In [1]: import numpy as np

In [2]: from numpy import linalg as LA

In [3]: np.set_printoptions(suppress=True, linewidth=140)

In [4]: B = np.array([[-5, -3], [-2, -2]])

In [5]: W0 = np.tile(B, (2, 2))

In [6]: W0
Out[6]: 
array([[-5, -3, -5, -3],
       [-2, -2, -2, -2],
       [-5, -3, -5, -3],
       [-2, -2, -2, -2]])

In [7]: Uu, s, Vh = LA.svd(W0)

In [8]: evecs = Vh[:(s > 1e-8).sum()]

In [9]: rng = np.random.default_rng(70)

In [10]: x0 = W0[3] + 3 * W0[1] + rng.integers(2) * np.eye(4)[3]

In [11]: x0
Out[11]: array([-8., -8., -8., -7.])

In [12]: LA.matrix_rank(np.vstack([W0, x0]))
Out[12]: np.int64(3)

In [13]: np.round(evecs.T @ evecs, 2) + 0
Out[13]: 
array([[0.5, 0. , 0.5, 0. ],
       [0. , 0.5, 0. , 0.5],
       [0.5, 0. , 0.5, 0. ],
       [0. , 0.5, 0. , 0.5]])

In [14]: np.allclose(evecs.T @ evecs @ x0, x0)
Out[14]: False

In [15]: round(float(LA.norm(x0 - evecs.T @ evecs @ x0)), 2)
Out[15]: 0.71

In [16]: B = W0 + rng.integers(-2, 3, (4, 2)) @ rng.integers(-2, 3, (2, 4))

In [17]: B
Out[17]: 
array([[-5, -4, -3, -1],
       [ 0, -3,  0,  0],
       [-4, -5, -1,  1],
       [-2,  0, -6, -6]])

In [18]: np.round(LA.svd(B - W0, compute_uv=False), 2) + 0
Out[18]: array([9.57, 1.83, 0.  , 0.  ])

In [19]: np.abs(B - W0).sum(axis=1)
Out[19]: array([ 5,  7, 11, 10])

In [20]: data = np.load("arr.npy")

In [21]: data
Out[21]: 
array([[ 0., -1.,  0.,  0.,  0.,  0.],
       [-1.,  1., -1.,  0.,  0.,  0.],
       [ 0., -1.,  1., -1.,  0.,  0.],
       [ 0.,  0., -1.,  0., -1.,  0.],
       [ 0.,  0.,  0., -1.,  3., -1.],
       [ 0.,  0.,  0.,  0., -1.,  0.]])

In [22]: x0 = np.array([0, 4, -1, -1, -1, -2])

In [23]: h = np.maximum(data @ x0, 0)

In [24]: np.maximum(data @ x0, 0) - np.maximum(-data @ x0, 0)
Out[24]: array([-4.,  5., -4.,  2.,  0.,  1.])

In [25]: np.round(np.tanh(data @ x0), 2)
Out[25]: array([-1.  ,  1.  , -1.  ,  0.96,  0.  ,  0.76])

In [26]: data.T @ h
Out[26]: array([-5.,  5., -7.,  0., -3.,  0.])

In [27]: round(float(LA.norm(W0, "nuc")), 2)
Out[27]: 14.14

In [28]: np.round(LA.norm(W0, axis=0), 2)
Out[28]: array([7.62, 5.1 , 7.62, 5.1 ])

In [29]: W0[2] @ W0[0]
Out[29]: np.int64(68)

In [30]: F = np.load("test1.npy")

In [31]: F
Out[31]: 
array([[0., 1., 1., 1., 1., 1.],
       [1., 0., 1., 1., 1., 1.],
       [1., 1., 0., 1., 1., 1.],
       [1., 1., 1., 0., 1., 1.],
       [1., 1., 1., 1., 0., 1.],
       [1., 1., 1., 1., 1., 0.]])

In [32]: evals, evecs = LA.eigh(F)

In [33]: x0 = np.array([2, 2, 3, 0, 0, 3])

In [34]: np.round(evecs * np.abs(evals) @ evecs.T, 2)
Out[34]: 
array([[1.67, 0.67, 0.67, 0.67, 0.67, 0.67],
       [0.67, 1.67, 0.67, 0.67, 0.67, 0.67],
       [0.67, 0.67, 1.67, 0.67, 0.67, 0.67],
       [0.67, 0.67, 0.67, 1.67, 0.67, 0.67],
       [0.67, 0.67, 0.67, 0.67, 1.67, 0.67],
       [0.67, 0.67, 0.67, 0.67, 0.67, 1.67]])

In [35]: X = np.load("case10.npy")

In [36]: X
Out[36]: 
array([[0, 0, 0, 1],
       [0, 0, 1, 0],
       [2, 0, 0, 0],
       [0, 2, 0, 0]])

In [37]: f, v = X[1], X[3]

In [38]: f @ f
Out[38]: np.int64(1)

In [39]: p = (f @ v) / (f @ f) * f

In [40]: p
Out[40]: array([0., 0., 0., 0.])

In [41]: np.allclose(X, X.T)
Out[41]: False

In [42]: np.trace(X)
Out[42]: np.int64(0)

In [43]: np.allclose(X @ X.T, X.T @ X)
Out[43]: False

In [44]: (X + X.T) / 2
Out[44]: 
array([[0. , 0. , 1. , 0.5],
       [0. , 0. , 0.5, 1. ],
       [1. , 0.5, 0. , 0. ],
       [0.5, 1. , 0. , 0. ]])

In [45]: (X - X.T) / 2
Out[45]: 
array([[ 0. ,  0. , -1. ,  0.5],
       [ 0. ,  0. ,  0.5, -1. ],
       [ 1. , -0.5,  0. ,  0. ],
       [-0.5,  1. ,  0. ,  0. ]])

In [46]: LA.matrix_power(X, 4)
Out[46]: 
array([[4, 0, 0, 0],
       [0, 4, 0, 0],
       [0, 0, 4, 0],
       [0, 0, 0, 4]])

In [47]: round(float(LA.det(X)), 2)
Out[47]: -4.0

In [48]: m1 = rng.normal(size=(19, 3)) + 20 * np.array([-1, 6, -9])

In [49]: m1.round(2)
Out[49]: 
array([[ -20.83,  120.27, -178.48],
       [ -21.12,  119.58, -178.96],
       [ -20.56,  121.52, -180.51],
       [ -20.34,  121.  , -179.79],
       [ -18.88,  120.75, -180.81],
       [ -18.51,  120.66, -179.19],
       [ -19.56,  118.38, -180.63],
       [ -19.11,  118.94, -181.7 ],
       [ -20.07,  120.51, -178.75],
       [ -19.31,  120.1 , -179.33],
       [ -19.76,  119.97, -178.66],
       [ -20.3 ,  120.41, -181.37],
       [ -20.66,  119.88, -179.23],
       [ -19.7 ,  119.74, -179.72],
       [ -20.96,  121.52, -181.1 ],
       [ -19.96,  120.85, -181.33],
       [ -20.69,  120.35, -177.77],
       [ -20.78,  120.93, -181.03],
       [ -18.79,  120.05, -181.28]])

In [50]: LA.cond(m1) > 100
Out[50]: np.True_

In [51]: [round(float(x), 2) for x in LA.svd(m1, compute_uv=False)[:3]]
Out[51]: [947.62, 4.36, 2.74]

In [52]: round(np.log10(LA.cond(m1)))
Out[52]: 3

In [53]: np.round(LA.norm(m1, 2) / LA.norm(m1), 2)
Out[53]: np.float64(1.0)

In [54]: LA.matrix_rank(m1, rtol=0.1)
Out[54]: np.int64(1)

In [55]: lab = m1[:, 1] > np.median(m1[:, 1])

In [56]: f = m1[lab].mean(axis=0) - m1[~lab].mean(axis=0)

In [57]: np.argsort(-np.abs(f).round(6), kind="stable")
Out[57]: array([1, 2, 0])

In [58]: ((m1 - m1.mean(axis=0)) @ f > 0).astype(int)
Out[58]: array([0, 0, 1, 1, 1, 0, 0, 0, 0, 0, 0, 1, 0, 0, 1, 1, 0, 1, 1])

In [59]: Uu, s, Vh = LA.svd(m1)

In [60]: np.argmax(s[:-1] / (s[1:] + 1e-6)) + 1
Out[60]: np.int64(1)

In [61]: B = Uu[:, :1] @ np.diag(s[:1]) @ Vh[:1]

In [62]: LA.matrix_rank(m1, rtol=0.05)
Out[62]: np.int64(1)

In [63]: round(float(LA.norm(m1 - B) / LA.norm(m1)), 2)
Out[63]: 0.01

In [64]: LA.matrix_rank(B)
Out[64]: np.int64(1)

In [65]: round(np.abs(m1 - B).max(), 2)
Out[65]: np.float64(1.68)

In [66]: Ac = (m1 - m1.mean(axis=0)) / m1.std(axis=0)

In [67]: np.round(Ac.std(axis=0), 2)
Out[67]: array([1., 1., 1.])

In [68]: coef = LA.lstsq(np.delete(Ac, 0, axis=1), Ac[:, 0])[0]

In [69]: round(1 - np.var(Ac[:, 0] - np.delete(Ac, 0, axis=1) @ coef), 2)
Out[69]: np.float64(0.15)

In [70]: A = np.load("run16.npy")

In [71]: A
Out[71]: 
array([[ 0, -2,  0,  0],
       [ 2,  0,  1,  0],
       [ 0, -1,  0,  3],
       [ 0,  0, -3,  0]])

In [72]: B = A / LA.norm(A, axis=1, keepdims=True)

In [73]: G = B @ B.T

In [74]: (np.abs(G) > 0.9).astype(int)
Out[74]: 
array([[1, 0, 0, 0],
       [0, 1, 0, 0],
       [0, 0, 1, 0],
       [0, 0, 0, 1]])

In [75]: np.argwhere(np.triu(np.abs(G) > 0.95, 1))
Out[75]: array([], shape=(0, 2), dtype=int64)

In [76]: (G - 2 * np.eye(4)).round(6).argmax(axis=1)
Out[76]: array([2, 0, 0, 0])

In [77]: x0 = np.array([0, 3, 3, 2])

In [78]: y = A @ x0

In [79]: y
Out[79]: array([-6,  3,  3, -9])

In [80]: np.round(LA.solve(A, A[:, 0]), 2)
Out[80]: array([ 1., -0., -0.,  0.])

In [81]: np.round(LA.solve(A, y), 2)
Out[81]: array([0., 3., 3., 2.])

In [82]: np.round(LA.solve(A.T, A[2]), 2)
Out[82]: array([-0.,  0.,  1., -0.])

In [83]: W = np.array([[1, 1, 1, 1], [0, 0, 1, 1], [3, 1, 3, 2], [3, 3, 0, 0]])

In [84]: coef = np.array([4, 4, 7, 8])

In [85]: act = np.maximum(A @ W + coef, 0)

In [86]: (act > 0).astype(int)
Out[86]: 
array([[1, 1, 1, 1],
       [1, 1, 1, 1],
       [1, 1, 1, 1],
       [0, 1, 0, 1]])

In [87]: LA.matrix_rank(act)
Out[87]: np.int64(4)

In [88]: Z = np.array([[1, 2], [1, -2], [1, 3], [-1, -3]])

In [89]: W @ Z
Out[89]: 
array([[2, 0],
       [0, 0],
       [5, 7],
       [6, 0]])

In [90]: blk = np.stack([A, -2 * A, A[::-1]])

In [91]: np.round(LA.det(blk), 2)
Out[91]: array([ 36., 576.,  36.])

In [92]: E = np.array([[-0.7, 0.4, -0.8, -0.4],
    ...:     [0.0, -0.2, -0.4, -0.7],
    ...:     [-0.1, -0.2, -0.7, 1.4],
    ...:     [-2.0, 0.5, 0.1, 0.3],
    ...:     [-0.2, -1.8, 0.1, 0.3],
    ...:     [-1.1, 0.1, -0.7, -0.7],
    ...:     [-1.7, 0.9, -0.7, -1.3],
    ...:     [1.2, 1.1, -0.9, 1.2],
    ...:     [-0.3, -0.5, -2.1, 0.8],
    ...:     [-2.4, 1.4, -1.6, -0.1],
    ...:     [1.0, -1.4, 2.1, -0.9],
    ...:     [-0.3, 0.2, 0.7, -0.5],
    ...:     [-0.2, -1.4, 1.5, 1.1],
    ...:     [0.5, -0.9, -0.6, -2.4],
    ...:     [1.6, -1.1, 0.8, 0.1]])

In [93]: E[:, 1] = -2 * E[:, 0] + 0.3 * rng.normal(size=15)

In [94]: E.round(2)
Out[94]: 
array([[-0.7 ,  1.23, -0.8 , -0.4 ],
       [ 0.  , -0.06, -0.4 , -0.7 ],
       [-0.1 , -0.08, -0.7 ,  1.4 ],
       [-2.  ,  3.62,  0.1 ,  0.3 ],
       [-0.2 ,  0.79,  0.1 ,  0.3 ],
       [-1.1 ,  2.15, -0.7 , -0.7 ],
       [-1.7 ,  2.93, -0.7 , -1.3 ],
       [ 1.2 , -2.66, -0.9 ,  1.2 ],
       [-0.3 ,  0.78, -2.1 ,  0.8 ],
       [-2.4 ,  4.54, -1.6 , -0.1 ],
       [ 1.  , -1.77,  2.1 , -0.9 ],
       [-0.3 ,  0.72,  0.7 , -0.5 ],
       [-0.2 ,  0.21,  1.5 ,  1.1 ],
       [ 0.5 , -1.26, -0.6 , -2.4 ],
       [ 1.6 , -3.54,  0.8 ,  0.1 ]])

In [95]: Uu, s, Vh = LA.svd(W0)

In [96]: s.round(2) + 0
Out[96]: array([12.9 ,  1.24,  0.  ,  0.  ])

In [97]: B = Uu[:, :2] @ np.diag(s[:2]) @ Vh[:2]

In [98]: LA.matrix_rank(W0, rtol=0.05)
Out[98]: np.int64(2)

In [99]: np.round(LA.norm(W0 - B, 2), 2), np.round(s[2], 2)
Out[99]: (np.float64(0.0), np.float64(0.0))

In [100]: B = np.array([[-1, 3], [3, 1], [-2, 1], [-2, 2]])

In [101]: np.round(np.einsum("ij->j", E), 2)
Out[101]: array([-4.7 ,  7.59, -3.2 , -1.8 ])

In [102]: np.vstack([E, B.T]).shape
Out[102]: (17, 4)

In [103]: LA.matrix_rank(E @ B)
Out[103]: np.int64(2)

In [104]: P = E @ LA.solve(E.T @ E, E.T)

In [105]: np.round(LA.eigvalsh(P), 2) + 0
Out[105]: array([0., 0., 0., 0., 0., 0., 0., 0., 0., 0., 0., 1., 1., 1., 1.])

In [106]: Ac = E - E.mean(axis=0)

In [107]: Uu, s, Vh = LA.svd(Ac, full_matrices=False)

In [108]: np.searchsorted(np.cumsum(s ** 2) / (s ** 2).sum(), 0.9) + 1
Out[108]: np.int64(3)

In [109]: s.round(2)
Out[109]: array([9.61, 4.01, 3.6 , 0.41])

In [110]: np.abs(Uu[:, 0]).argmax()
Out[110]: np.int64(9)

In [111]: np.abs(Vh[0]).argmax()
Out[111]: np.int64(1)

In [112]: np.round(Vh[0] * np.sign(Vh[0, np.abs(Vh[0]).argmax()]), 2)
Out[112]: array([-0.44,  0.87, -0.2 , -0.03])

In [113]: np.round(Ac.mean(axis=0), 2) + 0
Out[113]: array([0., 0., 0., 0.])

In [114]: round(float((s ** 2).sum() ** 2 / (s ** 4).sum()), 2)
Out[114]: 1.65

In [115]: np.round(np.abs(Vh[-1]), 2) + 0
Out[115]: array([0.89, 0.45, 0.02, 0.  ])

In [116]: f = np.array([1, 1, -1, 0, 2]) + 0.5

In [117]: arr = np.eye(5) - 2 * np.outer(f, f) / (f @ f)

In [118]: arr.round(2)
Out[118]: 
array([[ 0.6 , -0.4 ,  0.13, -0.13, -0.67],
       [-0.4 ,  0.6 ,  0.13, -0.13, -0.67],
       [ 0.13,  0.13,  0.96,  0.04,  0.22],
       [-0.13, -0.13,  0.04,  0.96, -0.22],
       [-0.67, -0.67,  0.22, -0.22, -0.11]])

In [119]: evals, evecs = LA.eigh(arr)

In [120]: x0 = np.array([2, 1, 1, 3, 1])

In [121]: round(np.abs(arr).sum(axis=1).max(), 2), round(np.abs(evals).max(), 2)
Out[121]: (np.float64(1.93), np.float64(1.0))

In [122]: round(x0 @ arr @ x0 / (x0 @ x0), 2), round(float(evals[0]), 2), round(float(evals[-1]), 2)
Out[122]: (np.float64(0.29), -1.0, 1.0)
